$ ipython --no-banner

In [1]: import numpy as np

In [2]: from numpy import linalg as LA

In [3]: np.set_printoptions(precision=2, suppress=True, linewidth=140)

In [4]: X = np.loadtxt("sample12.csv", delimiter=",")

In [5]: X
Out[5]: 
array([[ 0.99,  0.65,  0.59],
       [ 1.  ,  0.98,  0.33],
       [ 0.95,  0.99, -0.75],
       [-1.  , -0.89, -0.61],
       [ 0.84, -0.14,  0.52],
       [-1.  , -0.86, -0.44],
       [-0.99, -0.23, -0.71],
       [-0.98,  0.27, -0.82],
       [-0.94,  0.88, -0.91],
       [ 0.6 , -0.37,  0.47],
       [ 1.  ,  1.  , -0.65],
       [ 1.  ,  0.99, -0.04],
       [-0.99, -0.84, -0.28],
       [-0.93, -0.85,  0.06],
       [ 0.77, -0.17,  0.48],
       [ 0.8 ,  0.33,  0.24],
       [ 0.99,  0.89,  0.29],
       [-0.95, -0.99,  0.7 ],
       [ 0.15,  0.19, -0.05],
       [-1.  , -1.  ,  0.41],
       [-0.37, -0.98,  0.85],
       [ 0.49, -0.52,  0.51],
       [-0.97, -0.95,  0.21],
       [-0.43,  0.25, -0.33]])

In [6]: cen = (X - X.mean(axis=0)) / X.std(axis=0)

In [7]: cen.std(axis=0)
Out[7]: array([1., 1., 1.])

In [8]: c = LA.lstsq(np.delete(cen, 0, axis=1), cen[:, 0])[0]

In [9]: np.abs(c).argmax()
Out[9]: np.int64(0)

In [10]: np.round(1 - np.var(cen[:, 0] - np.delete(cen, 0, axis=1) @ c), 2)
Out[10]: np.float64(0.76)

In [11]: B = X / LA.norm(X, axis=1, keepdims=True)

In [12]: gram = B @ B.T

In [13]: (gram - 2 * np.eye(24)).round(6).argmax(axis=1)
Out[13]: array([15, 16, 10,  5, 14,  3,  7, 23, 23, 21,  2, 18,  5, 22,  4,  0,  1, 19, 11, 22, 17,  9, 13,  8])

In [14]: gram[23].round(2) + 0
Out[14]: 
array([-0.58, -0.34,  0.09,  0.47, -0.95,  0.43,  0.81,  0.97,  0.98, -1.  ,  0.04, -0.2 ,  0.39,  0.22, -0.97, -0.64, -0.37, -0.08,  0.  ,
        0.05, -0.46, -0.97,  0.13,  1.  ])

In [15]: P = X @ LA.solve(X.T @ X, X.T)

In [16]: P @ X[:, 2]
Out[16]: 
array([ 0.59,  0.33, -0.75, -0.61,  0.52, -0.44, -0.71, -0.82, -0.91,  0.47, -0.65, -0.04, -0.28,  0.06,  0.48,  0.24,  0.29,  0.7 , -0.05,
        0.41,  0.85,  0.51,  0.21, -0.33])

In [17]: def softmax(z):
    ...:     e = np.exp(z - z.max(axis=-1, keepdims=True))
    ...:     return e / e.sum(axis=-1, keepdims=True)
    ...: 

In [18]: softmax(X[17])
Out[18]: array([0.14, 0.13, 0.73])

In [19]: np.round(softmax(10 * X[17]), 2) + 0
Out[19]: array([0., 0., 1.])

In [20]: softmax(X).sum(axis=1)
Out[20]: array([1., 1., 1., 1., 1., 1., 1., 1., 1., 1., 1., 1., 1., 1., 1., 1., 1., 1., 1., 1., 1., 1., 1., 1.])

In [21]: att = X @ X.T / np.sqrt(3)

In [22]: softmax(att).round(6).argmax(axis=1)
Out[22]: array([ 1,  1,  2,  3,  0,  3,  3,  8,  8,  4,  2, 10,  3, 19,  0,  1,  1, 17, 10, 17, 17, 21, 17,  8])

In [23]: softmax(att)[17] @ X
Out[23]: array([-0.55, -0.57,  0.11])

In [24]: rng = np.random.default_rng(18315)

In [25]: lab = rng.permutation(3)

In [26]: B = X[:, lab] * rng.choice([-1, 1], 3)

In [27]: B
Out[27]: 
array([[ 0.99, -0.59, -0.65],
       [ 1.  , -0.33, -0.98],
       [ 0.95,  0.75, -0.99],
       [-1.  ,  0.61,  0.89],
       [ 0.84, -0.52,  0.14],
       [-1.  ,  0.44,  0.86],
       [-0.99,  0.71,  0.23],
       [-0.98,  0.82, -0.27],
       [-0.94,  0.91, -0.88],
       [ 0.6 , -0.47,  0.37],
       [ 1.  ,  0.65, -1.  ],
       [ 1.  ,  0.04, -0.99],
       [-0.99,  0.28,  0.84],
       [-0.93, -0.06,  0.85],
       [ 0.77, -0.48,  0.17],
       [ 0.8 , -0.24, -0.33],
       [ 0.99, -0.29, -0.89],
       [-0.95, -0.7 ,  0.99],
       [ 0.15,  0.05, -0.19],
       [-1.  , -0.41,  1.  ],
       [-0.37, -0.85,  0.98],
       [ 0.49, -0.51,  0.52],
       [-0.97, -0.21,  0.95],
       [-0.43,  0.33, -0.25]])

In [28]: Uu, _, Vh = LA.svd(X.T @ B)

In [29]: np.round(LA.lstsq(X, B)[0], 2) + 0
Out[29]: 
array([[ 1.,  0.,  0.],
       [ 0.,  0., -1.],
       [ 0., -1.,  0.]])

In [30]: M = np.load("case17.npy")

In [31]: M
Out[31]: 
array([[ 0,  0,  0,  0],
       [ 0, -1,  0,  0],
       [ 0,  0,  3,  0],
       [ 0,  0,  0,  3]])

In [32]: # splits into 4 blocks

In [33]: LA.pinv(M)
Out[33]: 
array([[ 0.  ,  0.  ,  0.  ,  0.  ],
       [ 0.  , -1.  ,  0.  ,  0.  ],
       [ 0.  ,  0.  ,  0.33,  0.  ],
       [ 0.  ,  0.  ,  0.  ,  0.33]])

In [34]: LA.norm(M, axis=0)
Out[34]: array([0., 1., 3., 3.])

In [35]: M.T @ M
Out[35]: 
array([[0, 0, 0, 0],
       [0, 1, 0, 0],
       [0, 0, 9, 0],
       [0, 0, 0, 9]])

In [36]: M[:, 1] @ M[:, 2]
Out[36]: np.int64(0)

In [37]: LA.svd(M, compute_uv=False)
Out[37]: array([3., 3., 1., 0.])

In [38]: mat = np.array([[0, 1, 1, 2, 3, 1, 3], [3, 1, 2, 1, 3, 0, 3], [3, 1, 2, 1, 3, 0, 3]])

In [39]: # rows 1 and 2 are equal

In [40]: round(LA.norm(mat) ** 2 / LA.norm(mat, 2) ** 2, 2)
Out[40]: np.float64(1.08)

In [41]: mat[2] @ mat[1]
Out[41]: np.int64(33)

In [42]: round(float(LA.norm(mat, "nuc")), 2)
Out[42]: 11.82

In [43]: round(LA.norm(mat[2], 1), 2), round(float(LA.norm(mat[2], np.inf)), 2)
Out[43]: (np.float64(13.0), 3.0)

In [44]: np.round(mat @ LA.pinv(mat) @ mat, 2) + 0
Out[44]: 
array([[0., 1., 1., 2., 3., 1., 3.],
       [3., 1., 2., 1., 3., 0., 3.],
       [3., 1., 2., 1., 3., 0., 3.]])

In [45]: np.allclose(mat[:-1].T @ LA.lstsq(mat[:-1].T, mat[-1])[0], mat[-1])
Out[45]: True

In [46]: r = LA.matrix_rank(mat)

In [47]: r
Out[47]: np.int64(2)

In [48]: null = LA.svd(mat)[2][r:].T

In [49]: np.round(null @ null.T, 2) + 0
Out[49]: 
array([[ 0.24, -0.02, -0.27,  0.21, -0.06,  0.23, -0.06],
       [-0.02,  0.96, -0.05, -0.07, -0.12, -0.03, -0.12],
       [-0.27, -0.05,  0.86,  0.  , -0.14,  0.04, -0.14],
       [ 0.21, -0.07,  0.  ,  0.78, -0.22, -0.15, -0.22],
       [-0.06, -0.12, -0.14, -0.22,  0.64, -0.1 , -0.36],
       [ 0.23, -0.03,  0.04, -0.15, -0.1 ,  0.89, -0.1 ],
       [-0.06, -0.12, -0.14, -0.22, -0.36, -0.1 ,  0.64]])

In [50]: [int(LA.matrix_rank(mat[:i])) for i in range(1, len(mat) + 1)]
Out[50]: [1, 2, 2]

In [51]: LA.matrix_rank(mat.T @ mat), LA.matrix_rank(mat @ mat.T)
Out[51]: (np.int64(2), np.int64(2))

In [52]: np.allclose(mat @ null, 0)
Out[52]: True

In [53]: T = np.stack([mat, 5 * mat, mat[::-1]])

In [54]: LA.norm(T, axis=(1, 2))
Out[54]: array([ 9.54, 47.7 ,  9.54])

In [55]: T.shape
Out[55]: (3, 3, 7)

In [56]: (T @ mat.T).shape
Out[56]: (3, 3, 3)

In [57]: LA.matrix_rank(T)
Out[57]: array([2, 2, 2])

In [58]: np.einsum("bij,cij->bc", T, T)
Out[58]: 
array([[  91,  455,   79],
       [ 455, 2275,  395],
       [  79,  395,   91]])

In [59]: Uu, s, Vh = LA.svd(mat)

In [60]: V = Vh[:(s > 1e-8).sum()]

In [61]: x = mat[0] + -3 * mat[2] + rng.integers(2) * np.eye(7)[4]

In [62]: x
Out[62]: array([-9., -2., -5., -1., -6.,  1., -6.])

In [63]: round(LA.norm(x - V.T @ V @ x), 2)
Out[63]: np.float64(0.0)

In [64]: np.allclose(V.T @ V @ x, x)
Out[64]: True

In [65]: K = np.loadtxt("a.csv", delimiter=",")

In [66]: K
Out[66]: 
array([[  -6.31,   36.81, -101.59,  -86.64,  -39.21],
       [  -4.3 ,   28.04,  -85.84,  -72.26,  -30.81],
       [  -2.62,   20.38,  -71.35,  -59.08,  -23.35],
       [  -1.6 ,   15.48,  -61.55,  -50.2 ,  -18.5 ],
       [   0.64,   -2.14,   -6.56,   -2.88,    1.62],
       [   1.93,   -1.12,    3.46,   -2.05,   -1.53],
       [   3.17,   -3.04,    4.75,   -2.4 ,   -1.  ],
       [   4.01,   -4.45,    5.63,   -2.46,   -0.48],
       [  16.45,  -29.73,   21.31,    3.19,   12.69],
       [  23.54,  -45.57,   31.67,    9.03,   22.06]])

In [67]: Uu, s, Vh = LA.svd(K)

In [68]: V = Vh[:(s > 1e-8).sum()]

In [69]: x = K[3] + 5 * K[5] + rng.integers(2) * np.eye(5)[0]

In [70]: x
Out[70]: array([  8.07,   9.87, -44.23, -60.44, -26.16])

In [71]: LA.matrix_rank(np.vstack([K, x]))
Out[71]: np.int64(3)

In [72]: np.diag(V.T @ V)
Out[72]: array([0.27, 0.66, 0.92, 0.73, 0.43])

In [73]: np.allclose(V.T @ V @ x, x)
Out[73]: True

In [74]: Uu, s, Vh = LA.svd(K, full_matrices=False)

In [75]: np.allclose(Uu * s @ Vh, K)
Out[75]: True

In [76]: np.cumsum(s ** 2) / np.sum(s ** 2)
Out[76]: array([0.94, 1.  , 1.  , 1.  , 1.  ])

In [77]: round(float(np.sqrt((s ** 2).sum())), 2), round(LA.norm(K), 2)
Out[77]: (240.28, np.float64(240.28))

In [78]: np.round(Uu.T @ Uu, 2) + 0
Out[78]: 
array([[1., 0., 0., 0., 0.],
       [0., 1., 0., 0., 0.],
       [0., 0., 1., 0., 0.],
       [0., 0., 0., 1., 0.],
       [0., 0., 0., 0., 1.]])

In [79]: np.round(Uu.T @ K @ Vh.T, 2) + 0
Out[79]: 
array([[233.54,   0.  ,   0.  ,   0.  ,   0.  ],
       [  0.  ,  55.57,   0.  ,   0.  ,   0.  ],
       [  0.  ,   0.  ,  10.3 ,   0.  ,   0.  ],
       [  0.  ,   0.  ,   0.  ,   0.  ,   0.  ],
       [  0.  ,   0.  ,   0.  ,   0.  ,   0.  ]])

In [80]: Uu.shape, s.shape, Vh.shape
Out[80]: ((10, 5), (5,), (5, 5))

In [81]: s.round(2) + 0
Out[81]: array([233.54,  55.57,  10.3 ,   0.  ,   0.  ])

In [82]: np.round(Vh @ Vh.T, 2) + 0
Out[82]: 
array([[1., 0., 0., 0., 0.],
       [0., 1., 0., 0., 0.],
       [0., 0., 1., 0., 0.],
       [0., 0., 0., 1., 0.],
       [0., 0., 0., 0., 1.]])

In [83]: np.round(s / s[0], 2) + 0
Out[83]: array([1.  , 0.24, 0.04, 0.  , 0.  ])

In [84]: x = np.array([1, 1, 2])

In [85]: y = X @ x

In [86]: c, lr = np.zeros(3), 1 / LA.norm(X, 2) ** 2

In [87]: for i in range(10):
    ...:     c -= lr * X.T @ (X @ c - y)
    ...:     if i % 2 == 0: print(i, round(LA.norm(X @ c - y), 2))
    ...: 
0 3.1
2 1.67
4 1.26
6 1.1
8 0.99

In [88]: round(float(LA.cond(X)), 2)
Out[88]: 4.59

In [89]: round(np.abs(K).max(), 2)
Out[89]: np.float64(101.59)

In [90]: K.sum(axis=1)
Out[90]: array([-196.93, -165.18, -136.03, -116.36,   -9.32,    0.69,    1.49,    2.24,   23.91,   40.74])

In [91]: K.mean(axis=0)
Out[91]: array([  3.49,   1.47, -26.01, -26.57,  -7.85])

In [92]: K.sum(axis=0)
Out[92]: array([  34.92,   14.67, -260.07, -265.74,  -78.52])

In [93]: np.unravel_index(np.abs(K).argmax(), K.shape)
Out[93]: (np.int64(0), np.int64(2))

In [94]: np.count_nonzero(K)
Out[94]: np.int64(50)

In [95]: B = np.array([[1, 2, 1, 1, 0], [1, 0, -2, -3, 3]])

In [96]: A = B.T @ B

In [97]: A
Out[97]: 
array([[ 2,  2, -1, -2,  3],
       [ 2,  4,  2,  2,  0],
       [-1,  2,  5,  7, -6],
       [-2,  2,  7, 10, -9],
       [ 3,  0, -6, -9,  9]])

In [98]: r = LA.matrix_rank(A)

In [99]: r
Out[99]: np.int64(2)

In [100]: null = LA.svd(A)[2][r:].T

In [101]: np.round(A @ null, 2) + 0
Out[101]: 
array([[0., 0., 0.],
       [0., 0., 0.],
       [0., 0., 0.],
       [0., 0., 0.],
       [0., 0., 0.]])

In [102]: LA.matrix_rank(A.T @ A), LA.matrix_rank(A @ A.T)
Out[102]: (np.int64(2), np.int64(2))

In [103]: [int(LA.matrix_rank(np.delete(A, i, axis=0))) for i in range(5)]
Out[103]: [2, 2, 2, 2, 2]

In [104]: [int(LA.matrix_rank(A[:, :j + 1])) for j in range(5)]
Out[104]: [1, 2, 2, 2, 2]
